% python3 -q
>>> import numpy as np
>>> np.set_printoptions(precision=2, suppress=True, linewidth=200, sign=" ")
>>> feats = np.load("test13.npy")
>>> feats
array([[ 2.  , -1.95, -0.3 ],
       [-0.4 ,  0.4 ,  0.3 ],
       [-1.1 ,  1.12, -0.3 ],
       [-0.7 ,  0.71,  1.9 ],
       [ 1.9 , -1.95,  1.8 ],
       [ 0.2 , -0.22,  0.1 ],
       [ 1.  , -1.05, -1.2 ],
       [-0.1 ,  0.13,  1.3 ],
       [ 0.  , -0.15, -0.7 ],
       [ 0.5 , -0.53,  1.7 ],
       [-2.2 ,  2.15,  0.2 ],
       [-0.9 ,  0.97, -2.8 ],
       [ 1.5 , -1.45,  0.4 ],
       [-0.5 ,  0.42,  0.6 ],
       [-0.2 ,  0.2 ,  1.3 ],
       [ 0.1 ,  0.01, -0.4 ],
       [-0.3 ,  0.3 ,  0.4 ],
       [-1.  ,  0.94,  1.1 ],
       [-0.7 ,  0.78, -0.5 ],
       [ 2.6 , -2.6 ,  0.2 ],
       [ 0.4 , -0.39, -0.7 ]])
>>> M2 = np.c_[feats[:, :2] @ np.array([[3, -2], [-1, 1]]), np.array([1, 0, 3, 0, 1, 1, -3, -3, 0, 3, 3, 2, 1, 1, -1, 2, -2, -1, 1, 0, 3])]
>>> M2
array([[ 7.95, -5.95,  1.  ],
       [-1.6 ,  1.2 ,  0.  ],
       [-4.42,  3.32,  3.  ],
       [-2.81,  2.11,  0.  ],
       [ 7.65, -5.75,  1.  ],
       [ 0.82, -0.62,  1.  ],
       [ 4.05, -3.05, -3.  ],
       [-0.43,  0.33, -3.  ],
       [ 0.15, -0.15,  0.  ],
       [ 2.03, -1.53,  3.  ],
       [-8.75,  6.55,  3.  ],
       [-3.67,  2.77,  2.  ],
       [ 5.95, -4.45,  1.  ],
       [-1.92,  1.42,  1.  ],
       [-0.8 ,  0.6 , -1.  ],
       [ 0.29, -0.19,  2.  ],
       [-1.2 ,  0.9 , -2.  ],
       [-3.94,  2.94, -1.  ],
       [-2.88,  2.18,  1.  ],
       [10.4 , -7.8 ,  0.  ],
       [ 1.59, -1.19,  3.  ]])
>>> np.linalg.matrix_rank(np.c_[feats, M2])
np.int64(4)
>>> np.linalg.norm(np.linalg.qr(feats)[0].T @ M2, axis=0) ** 2 / ((M2 ** 2).sum(axis=0) + 1e-12)
array([ 1.  ,  1.  ,  0.05])
>>> Z = feats[[4, 11]].astype(float)
>>> for _ in range(7):
...     labels = np.linalg.norm(feats[:, None] - Z, axis=-1).argmin(axis=1)
...     Z = np.array([feats[labels == j].mean(axis=0) for j in range(2)])
... 
>>> labels
array([ 0,  1,  1,  1,  0,  1,  0,  1,  1,  0,  1,  1,  0,  1,  1,  1,  1,  1,  1,  0,  1])
>>> np.abs(Z[1] - Z[0]).argmax()
np.int64(1)
>>> Z
array([[ 1.58, -1.59,  0.43],
       [-0.49,  0.49,  0.12]])
>>> F = np.load("x.npy")
>>> F
array([[ 0,  1,  1,  1,  1],
       [ 1,  0,  1,  0,  0],
       [ 1,  1,  0,  0,  0],
       [ 1,  0,  0,  0,  1],
       [ 1,  0,  0,  1,  0]])
>>> # equal to its transpose
>>> [round(float(np.linalg.det(F[:i, :i])), 2) + 0 for i in range(1, 6)]
[0.0, -1.0, 2.0, 1.0, -4.0]
>>> try:
...     np.linalg.cholesky(F)
... except np.linalg.LinAlgError as e:
...     print("failed:", e)
... 
failed: Matrix is not positive definite
>>> np.all(np.linalg.eigvalsh(F) > 0)
np.False_
>>> np.round(np.linalg.eigvalsh(F).min(), 2)
np.float64(-1.56)
>>> evals, vecs = np.linalg.eigh(F)
>>> np.round(vecs @ np.diag(evals) @ vecs.T, 2) + 0
array([[ 0.,  1.,  1.,  1.,  1.],
       [ 1.,  0.,  1.,  0.,  0.],
       [ 1.,  1.,  0.,  0.,  0.],
       [ 1.,  0.,  0.,  0.,  1.],
       [ 1.,  0.,  0.,  1.,  0.]])
>>> evals
array([-1.56, -1.  , -1.  ,  1.  ,  2.56])
>>> hat = np.triu(np.array([[2, 3, 2, 3, 1],
...     [2, 1, -1, 1, 0],
...     [-1, -2, -3, -3, 0],
...     [-2, 2, -1, -2, 2],
...     [-2, -1, 3, -1, 0]]), 1) + np.eye(5)
>>> M2 = hat @ F @ np.linalg.inv(hat)
>>> M2
array([[   9.,  -24.,  -38., -115.,  225.],
       [   1.,   -4.,   -5.,  -14.,   28.],
       [  -2.,    7.,   11.,   32.,  -65.],
       [   3.,   -9.,  -15.,  -43.,   84.],
       [   1.,   -3.,   -5.,  -14.,   27.]])
>>> np.round(np.poly(M2), 2) + 0
array([ 1.,  0., -6., -4.,  5.,  4.])
>>> np.linalg.matrix_rank(M2)
np.int64(5)
>>> np.trace(M2), np.trace(F)
(np.float64(0.0), np.int64(0))
>>> round(np.linalg.det(M2), 2)
np.float64(-4.0)
>>> arr = np.array([[1, 5, 1], [0, 0, 5], [5, 1, 5], [2, 1, 5], [2, 0, 2]])
>>> arr[1] = arr[4]
>>> arr
array([[ 1,  5,  1],
       [ 2,  0,  2],
       [ 5,  1,  5],
       [ 2,  1,  5],
       [ 2,  0,  2]])
>>> # row 4 repeats row 1
>>> round(np.linalg.norm(arr), 2)
np.float64(11.14)
>>> np.diff(arr, axis=0)
array([[ 1, -5,  1],
       [ 3,  1,  3],
       [-3,  0,  0],
       [ 0, -1, -3]])
>>> np.zeros(5, 3)
Traceback (most recent call last):
  File "<python-input-36>", line 1, in <module>
    np.zeros(5, 3)
    ~~~~~~~~^^^^^^
TypeError: Cannot interpret '3' as a data type
>>> arr.mean(axis=0)
array([ 2.4,  1.4,  3. ])
>>> np.linalg.rank(arr)
Traceback (most recent call last):
  File "<python-input-38>", line 1, in <module>
    np.linalg.rank(arr)
    ^^^^^^^^^^^^^^
AttributeError: module 'numpy.linalg' has no attribute 'rank'
>>> np.linalg.matrix_rank(arr)
np.int64(3)
>>> M2 = np.c_[arr[:, :2] @ np.array([[-1, 0], [1, -4]]), np.array([5, 1, 2, 2, 4])]
>>> M2
array([[  4, -20,   5],
       [ -2,   0,   1],
       [ -4,  -4,   2],
       [ -1,  -4,   2],
       [ -2,   0,   4]])
>>> np.linalg.matrix_rank(M2)
np.int64(3)
>>> np.round(np.linalg.norm(M2 - arr @ np.linalg.lstsq(arr, M2)[0], axis=0), 2) + 0
array([ 0. ,  0. ,  3.3])
>>> np.linalg.matrix_rank(np.c_[arr, M2])
np.int64(4)
>>> np.linalg.norm(np.linalg.qr(arr)[0].T @ M2, axis=0) ** 2 / ((M2 ** 2).sum(axis=0) + 1e-12)
array([ 1.  ,  1.  ,  0.78])
>>> gram = arr.T @ arr
>>> np.allclose(gram, gram.T)
True
>>> np.trace(gram), (arr ** 2).sum()
(np.int64(124), np.int64(124))
>>> M2 = np.array([[3, 3, 3], [1, 0, 1], [1, 1, 0]])
>>> Z = np.array([[5]])
>>> A = np.block([[M2, np.zeros((3, 1))], [np.zeros((1, 3)), Z]])
>>> A
array([[ 3.,  3.,  3.,  0.],
       [ 1.,  0.,  1.,  0.],
       [ 1.,  1.,  0.,  0.],
       [ 0.,  0.,  0.,  5.]])
>>> # splits into 2 blocks
>>> x = np.array([-3, 2, -1, -1, 3])
>>> target = F @ x
>>> target
array([ 3, -4, -1,  0, -4])
>>> np.linalg.solve(F, F[:, 1])
array([ 0.,  1., -0.,  0.,  0.])
>>> A - A[0]
array([[ 0.,  0.,  0.,  0.],
       [-2., -3., -2.,  0.],
       [-2., -2., -3.,  0.],
       [-3., -3., -3.,  5.]])
>>> np.unravel_index(np.abs(A).argmax(), A.shape)
(np.int64(3), np.int64(3))
>>> A.shape
(4, 4)
>>> np.diff(A, axis=0)
array([[-2., -3., -2.,  0.],
       [ 0.,  1., -1.,  0.],
       [-1., -1.,  0.,  5.]])
>>> A.mean(axis=0)
array([ 1.25,  1.  ,  1.  ,  1.25])
>>> A.sum(axis=1)
array([ 9.,  2.,  2.,  5.])
>>> np.round(np.linalg.norm(A), 2)
np.float64(7.48)
>>> np.linalg.svd(A, compute_uv=False)
array([ 5.45,  5.  ,  1.  ,  0.55])
>>> X = np.loadtxt("sample19.csv", delimiter=",")
>>> X
array([[ 0.35,  0.18,  0.24,  0.24],
       [ 0.  ,  0.67,  0.  ,  0.33],
       [ 0.09,  0.45,  0.27,  0.18],
       [ 0.33,  0.33,  0.08,  0.25]])
>>> # a transition matrix
>>> M2 = X / np.linalg.norm(X, axis=1, keepdims=True)
>>> gram = M2 @ M2.T
>>> gram
array([[ 1.  ,  0.51,  0.75,  0.91],
       [ 0.51,  1.  ,  0.86,  0.76],
       [ 0.75,  0.86,  1.  ,  0.82],
       [ 0.91,  0.76,  0.82,  1.  ]])
>>> blk = np.stack([X, 3 * X, X[::-1]])
>>> np.einsum("bij,cij->bc", blk, blk)
array([[  1.44,   4.31,   1.24],
       [  4.31,  12.92,   3.71],
       [  1.24,   3.71,   1.44]])
>>> blk.shape
(3, 4, 4)
>>> np.linalg.matrix_rank(blk)
array([ 4,  4,  4])
>>> data = np.load("data.npy")
>>> data
array([[ 0.,  0.,  1., -1.],
       [ 0.,  0.,  1., -1.],
       [-4.,  2.,  3., -3.],
       [ 0.,  0.,  0.,  0.]])
>>> # looks like rank 2
>>> gram = data.T @ data
>>> np.allclose(gram, gram.T)
True
>>> np.round(np.linalg.svd(data, compute_uv=False) ** 2, 2) + 0
array([ 40.,   2.,   0.,   0.])
>>> (data @ data.T).shape
(4, 4)
>>> def softmax(z):
...     e = np.exp(z - z.max(axis=-1, keepdims=True))
...     return e / e.sum(axis=-1, keepdims=True)
... 
>>> softmax(X).sum(axis=1)
array([ 1.,  1.,  1.,  1.])
>>> scores = X @ X.T / np.sqrt(4)
>>> softmax(scores)[2] @ X
array([ 0.19,  0.41,  0.15,  0.25])
>>> [round(float(x), 2) for x in np.linalg.svd(data, compute_uv=False)[:3]]
[6.32, 1.41, 0.0]
>>> np.linalg.matrix_rank(data, rtol=0.1)
np.int64(2)
>>> round(np.linalg.norm(data, 2) / np.linalg.norm(data), 2)
np.float64(0.98)
>>> np.abs(np.diag(np.linalg.qr(data)[1])) > 1e-9
array([ True, False,  True, False])
>>> np.linalg.lstsq(data[:-1].T, data[-1])[2]
np.int32(2)
>>> rng = np.random.default_rng(6706)
>>> labels = rng.permutation(4)
>>> labels
array([ 2,  1,  0,  3])
>>> M2 = data[labels][:, labels]
>>> M2
array([[ 3.,  2., -4., -3.],
       [ 1.,  0.,  0., -1.],
       [ 1.,  0.,  0., -1.],
       [ 0.,  0.,  0.,  0.]])
>>> np.trace(M2)
np.float64(3.0)
>>> J = np.array([[4, 2], [-2, -1], [-4, -2]])
>>> try:
...     np.linalg.inv(J)
... except np.linalg.LinAlgError as e:
...     print(repr(e))
... 
LinAlgError('Last 2 dimensions of the array must be square')
>>> np.unique(J.round(6), axis=0).shape
(3, 2)
>>> np.allclose(J[:-1].T @ np.linalg.lstsq(J[:-1].T, J[-1])[0], J[-1])
True
>>> np.round(np.trace(np.linalg.pinv(J) @ J), 2)
np.float64(1.0)
>>> np.linalg.lstsq(J[:-1].T, J[-1])[2]
np.int32(1)
>>> rank = np.linalg.matrix_rank(J)
>>> rank
np.int64(1)
>>> N = np.linalg.svd(J)[2][rank:].T
>>> J @ N
array([[ 0.],
       [ 0.],
       [ 0.]])
>>> np.linalg.matrix_rank(J.T @ J), np.linalg.matrix_rank(J @ J.T)
(np.int64(1), np.int64(1))
>>> N[:, 0] / N[np.abs(N[:, 0]).round(6).argmax(), 0]
array([-0.5,  1. ])
>>> [int(np.linalg.matrix_rank(np.delete(J, i, axis=0))) for i in range(3)]
[1, 1, 1]
>>> np.linalg.matrix_rank(J, rtol=0.1)
np.int64(1)
>>> np.linalg.cond(J) > 100
np.True_
>>> W0 = np.load("dump.npy")
>>> W0
array([[ 3., -1.,  0.],
       [-1.,  3., -1.],
       [ 0., -1.,  0.]])
>>> # symmetric
>>> softmax(W0[0])
array([ 0.94,  0.02,  0.05])
>>> scores = W0 @ W0.T / np.sqrt(3)
>>> softmax(scores).round(6).argmax(axis=1)
array([ 0,  1,  0])
>>> np.round(softmax(scores + np.triu(np.full(scores.shape, -np.inf), 1)), 2) + 0
array([[ 1.  ,  0.  ,  0.  ],
       [ 0.  ,  1.  ,  0.  ],
       [ 0.48,  0.05,  0.48]])
>>> np.round(softmax(scores)[0] @ W0, 2) + 0
array([ 2.98, -1.  ,  0.  ])
>>> hat = np.triu(np.array([[1, 2, -2], [1, -1, 0], [-1, 0, -2]]), 1) + np.eye(3)
>>> M2 = hat @ W0 @ np.linalg.inv(hat)
>>> M2
array([[ 1.,  5.,  0.],
       [-1.,  5., -3.],
       [ 0., -1.,  0.]])
>>> np.trace(M2), np.trace(W0)
(np.float64(6.0), np.float64(6.0))
>>> x = np.array([2, 1, 1])
>>> W0 @ (2 * x)
array([10.,  0., -2.])
>>> W0 @ np.ones(3)
array([ 2.,  1., -1.])
>>> W0 @ np.eye(3)[0]
array([ 3., -1.,  0.])
>>> np.sign((W0 @ x).round(6))
array([ 1.,  0., -1.])
>>> np.linalg.norm(W0 @ x) <= np.linalg.norm(W0, 2) * np.linalg.norm(x) + 1e-9
np.True_
>>> (W0 @ x).argmax()
np.int64(0)
